$ ipython --no-banner

In [1]: import numpy as np

In [2]: np.set_printoptions(suppress=True, linewidth=160)

In [3]: A = np.array([[-2, 0, -1, -1, 0], [-1, -2, -2, -2, 1]])

In [4]: A[1] = A[0]

In [5]: print(A)
[[-2  0 -1 -1  0]
 [-2  0 -1 -1  0]]

In [6]: # row 1 repeats row 0

In [7]: round(np.linalg.norm(A, 2), 2)
Out[7]: np.float64(3.46)

In [8]: np.round(np.linalg.norm(A[0], 1), 2), round(float(np.linalg.norm(A[0], np.inf)), 2)
Out[8]: (np.float64(4.0), 2.0)

In [9]: round(np.linalg.norm(A[0] - A[1]), 2)
Out[9]: np.float64(0.0)

In [10]: np.round(np.linalg.norm(A, axis=0), 2)
Out[10]: array([2.83, 0.  , 1.41, 1.41, 0.  ])

In [11]: np.linalg.norm(A, axis=2)
AxisError: axis 2 is out of bounds for array of dimension 2


In [12]: np.round(np.linalg.norm(A, "nuc"), 2)
Out[12]: np.float64(3.46)

In [13]: print(A[0] @ A[1])
6

In [14]: print(np.round(np.linalg.norm(A, 1), 2), np.round(np.linalg.norm(A, np.inf), 2))
4.0 4.0

In [15]: np.linalg.norm(A, axis=1).argmax()
Out[15]: np.int64(0)

In [16]: T = np.stack([A, 3 * A, A[::-1]])

In [17]: T.shape
Out[17]: (3, 2, 5)

In [18]: x = np.array([6, 1, 0, 8, 6])

In [19]: h = np.maximum(A @ x, 0)

In [20]: print(A.T @ h)
[0 0 0 0 0]

In [21]: np.tanh(A @ x)
Out[21]: array([-1., -1.])

In [22]: mat = np.loadtxt("w.csv", delimiter=",")

In [23]: mat
Out[23]: 
array([[-1.3,  1.2, -0.1],
       [-6.5,  2. ,  7.5],
       [ 0.5,  1.6,  0.4],
       [ 0.2,  0.2, -0.2],
       [ 0.8,  0.5,  0.5],
       [-0.2, -0.4, -1.6],
       [ 2. ,  0.9,  0.9],
       [ 0.6,  0.5, -0.2],
       [-1.6, -1.4, -0.1],
       [-0.6, -0.4,  0.2],
       [-0.9, -1.7,  2. ],
       [ 0. , -0.4, -0.9],
       [ 0.9, -0.1, -0.9],
       [-0.7, -0.2, -1.2],
       [ 1. , -1.5, -0.7],
       [-0.4,  0.2, -0.1],
       [ 0. ,  0.5,  0.3],
       [ 0.5, -0.6, -0.2],
       [ 1.2,  1.2, -1.4],
       [ 1.8, -0.6,  0.8]])

In [24]: # row 1 is much longer than the rest

In [25]: d = np.linalg.norm(mat[:, None] - mat[None], axis=-1)

In [26]: np.linalg.matrix_rank(d ** 2)
Out[26]: np.int64(5)

In [27]: d.mean(axis=1).argmax()
Out[27]: np.int64(1)

In [28]: print(np.unravel_index(d.round(6).argmax(), d.shape))
(np.int64(1), np.int64(18))

In [29]: (d + 1e9 * np.eye(20)).round(6).argmin(axis=1)
Out[29]: array([15, 10,  4,  7,  7, 13,  4,  3,  9, 15,  8,  5, 11,  5, 17,  3,  3,  3, 12,  4])
